% ipython --no-banner

In [1]: import numpy as np

In [2]: import numpy.linalg as la

In [3]: np.set_printoptions(suppress=True, linewidth=160)

In [4]: Y = np.array([[1, 0], [0, 2], [2, 0]])

In [5]: J = np.tile(Y, (2, 3))

In [6]: J
Out[6]: 
array([[1, 0, 1, 0, 1, 0],
       [0, 2, 0, 2, 0, 2],
       [2, 0, 2, 0, 2, 0],
       [1, 0, 1, 0, 1, 0],
       [0, 2, 0, 2, 0, 2],
       [2, 0, 2, 0, 2, 0]])

In [7]: vec = np.array([-1, 0, -1, 0, 1, -1])

In [8]: h = np.maximum(J @ vec, 0)

In [9]: print(J.T @ h)
[0 0 0 0 0 0]

In [10]: rank = la.matrix_rank(J)

In [11]: rank
Out[11]: np.int64(2)

In [12]: null = la.svd(J)[2][rank:].T

In [13]: print(null.shape)
(6, 4)

In [14]: np.allclose(J @ null, 0)
Out[14]: True

In [15]: la.matrix_rank(J.T @ J), la.matrix_rank(J @ J.T)
Out[15]: (np.int64(2), np.int64(2))

In [16]: U, sv, VT = la.svd(J)

In [17]: evecs = VT[:(sv > 1e-8).sum()]

In [18]: rng = np.random.default_rng(56060)

In [19]: vec = J[0] + -1 * J[3] + rng.integers(2) * np.eye(6)[5]

In [20]: vec
Out[20]: array([0., 0., 0., 0., 0., 1.])

In [21]: np.allclose(evecs.T @ evecs @ vec, vec)
Out[21]: False

In [22]: print(np.round(np.diag(evecs.T @ evecs), 2))
[0.33 0.33 0.33 0.33 0.33 0.33]

In [23]: la.matrix_rank(np.vstack([J, vec]))
Out[23]: np.int64(3)

In [24]: r0, g = J[5], J[1]

In [25]: print(r0 @ g)
0

In [26]: r0 @ r0
Out[26]: np.int64(12)

In [27]: p = (r0 @ g) / (r0 @ r0) * r0

In [28]: la.matrix_rank(np.outer(r0, g))
Out[28]: np.int64(1)

In [29]: print(la.cond(J) > 100)
True

In [30]: la.matrix_rank(J, rtol=0.1)
Out[30]: np.int64(2)

In [31]: np.argsort(-la.norm(J, axis=0).round(6), kind="stable")[:3]
Out[31]: array([0, 2, 4])

In [32]: Y = np.array([[-2, -3, 5, -1], [3, -3, 5, 4], [2, -4, 4, -5], [-4, -4, 4, 3]])

In [33]: data = np.tril(Y)

In [34]: data
Out[34]: 
array([[-2,  0,  0,  0],
       [ 3, -3,  0,  0],
       [ 2, -4,  4,  0],
       [-4, -4,  4,  3]])

In [35]: vec = np.array([-3, -3, 2, -2])

In [36]: h = np.maximum(data @ vec, 0)

In [37]: print(data.T @ h)
[ -88 -160  160   78]

In [38]: h
Out[38]: array([ 6,  0, 14, 26])

In [39]: np.maximum(data @ vec, 0) - np.maximum(-data @ vec, 0)
Out[39]: array([ 6,  0, 14, 26])

In [40]: np.maximum(data @ (3 * vec), 0)
Out[40]: array([18,  0, 42, 78])

In [41]: data * (h > 1e-9)[:, None]
Out[41]: 
array([[-2,  0,  0,  0],
       [ 0,  0,  0,  0],
       [ 2, -4,  4,  0],
       [-4, -4,  4,  3]])
